% python3 -q
>>> import numpy as np
>>> np.set_printoptions(precision=1, suppress=True, linewidth=100, sign=" ")
>>> rd = lambda a: np.round(a, 1) + 0
>>> data = np.loadtxt("dump.csv", delimiter=",")
>>> print(data)
[[ 1.  0.  0.  0.  0.]
 [-1.  1.  0.  0.  0.]
 [ 9.  5.  1.  0.  0.]
 [-1.  9.  0.  1.  0.]
 [-8. -4.  7.  6.  1.]]
>>> print(data.sum(axis=0))
[  0.  11.   8.   7.   1.]
>>> print(np.diff(data, axis=0))
[[ -2.   1.   0.   0.   0.]
 [ 10.   4.   1.   0.   0.]
 [-10.   4.  -1.   1.   0.]
 [ -7. -13.   7.   5.   1.]]
>>> print(np.linalg.matrix_rank(data))
5
>>> print(np.unravel_index(np.abs(data).argmax(), data.shape))
(np.int64(2), np.int64(0))
>>> print(np.count_nonzero(data))
14
>>> print(data.mean(axis=0))
[ 0.   2.2  1.6  1.4  0.2]
>>> np.linalg.rank(data)
Traceback (most recent call last):
  File "<python-input-11>", line 1, in <module>
    np.linalg.rank(data)
    ^^^^^^^^^^^^^^
AttributeError: module 'numpy.linalg' has no attribute 'rank'
>>> P = np.triu(np.array([[4, 0, 1, -5, 1],
...     [0, -1, 2, -3, -5],
...     [0, 3, 4, -5, 2],
...     [3, 1, -5, -2, -2],
...     [5, -5, 0, 0, 0]]), 1) + np.eye(5)
>>> out = P @ data @ np.linalg.inv(P)
>>> print(np.trace(out), np.trace(data))
5.0 5.0
>>> print(rd(np.poly(out)))
[  1.  -5.  10. -10.   5.  -1.]
>>> print(np.linalg.matrix_rank(data, rtol=0.1))
3
>>> print(rd(np.linalg.norm(data, 2) / np.linalg.norm(data)))
0.8
>>> print(rd(np.linalg.det(data[::-1])))
1.0
>>> print(rd(np.linalg.det(2 * data)), rd(np.linalg.det(data)))
32.0 1.0
>>> print(rd(np.linalg.eigvals(data)))
[ 1.  1.  1.  1.  1.]
>>> print(np.linalg.matrix_rank(data - data[0, 0] * np.eye(5)))
3
>>> print(rd(np.sort(np.linalg.eigvals(data))))
[ 1.  1.  1.  1.  1.]
>>> print(np.prod(np.diag(data)), rd(np.linalg.det(data)))
1.0 1.0
>>> out = np.array([[3, 3, 1, 3, 2], [0, 3, 2, 1, 0], [3, 0, 3, 1, 2], [1, 3, 3, 0, 2]])
>>> J = out.T @ out
>>> print(J)
[[ 19  12  15  12  14]
 [ 12  27  18  12  12]
 [ 15  18  23   8  14]
 [ 12  12   8  11   8]
 [ 14  12  14   8  12]]
>>> print(J.sum(axis=1))
[ 72  81  78  51  60]
>>> print(rd(np.linalg.norm(J)))
71.9
>>> print(J - J[0])
[[ 0  0  0  0  0]
 [-7 15  3  0 -2]
 [-4  6  8 -4  0]
 [-7  0 -7 -1 -6]
 [-5  0 -1 -4 -2]]
>>> print(J.mean(axis=0))
[ 14.4  16.2  15.6  10.2  12. ]
>>> U, sig, vt = np.linalg.svd(J)
>>> evecs = vt[:(sig > 1e-8).sum()]
>>> rng = np.random.default_rng(37)
>>> x = J[2] + -1 * J[0] + rng.integers(2) * np.eye(5)[0]
>>> print(x)
[-4.  6.  8. -4.  0.]
>>> print(rd(evecs.T @ evecs))
[[ 0.6 -0.2  0.1  0.3  0.3]
 [-0.2  0.9  0.   0.1  0.1]
 [ 0.1  0.   1.  -0.1 -0.1]
 [ 0.3  0.1 -0.1  0.7 -0.3]
 [ 0.3  0.1 -0.1 -0.3  0.7]]
>>> print(np.allclose(evecs.T @ evecs @ x, x))
True
>>> print(rd(np.diag(evecs.T @ evecs)))
[ 0.6  0.9  1.   0.7  0.7]
>>> print(np.linalg.matrix_rank(np.vstack([J, x])))
4
>>> print(rd(np.linalg.norm(x - evecs.T @ evecs @ x)))
0.0
>>> out = J / np.linalg.norm(J, axis=1, keepdims=True)
>>> cov = out @ out.T
>>> print((np.abs(cov) > 0.9).astype(int))
[[ 1  0  1  1  1]
 [ 0  1  1  1  1]
 [ 1  1  1  1  1]
 [ 1  1  1  1  1]
 [ 1  1  1  1  1]]
>>> print(rd(cov[4]))
[ 1.   0.9  1.   1.   1. ]
>>> print(rd(np.degrees(np.arccos(np.clip(cov[4, 2], -1, 1)))))
10.8
>>> f = np.array([5, 4])
>>> print(np.convolve(J[1], f))
[  60  183  198  132  108   48]
>>> print(np.correlate(J[1], J[2], "full"))
[  168   474   744  1149  1344  1101   762   396   180]
>>> print(np.allclose(J[:-1].T @ np.linalg.lstsq(J[:-1].T, J[-1])[0], J[-1]))
True
>>> print(rd(J @ np.linalg.pinv(J) @ J))
[[ 19.  12.  15.  12.  14.]
 [ 12.  27.  18.  12.  12.]
 [ 15.  18.  23.   8.  14.]
 [ 12.  12.   8.  11.   8.]
 [ 14.  12.  14.   8.  12.]]
>>> print(np.unique(J.round(6), axis=0).shape)
(5, 5)
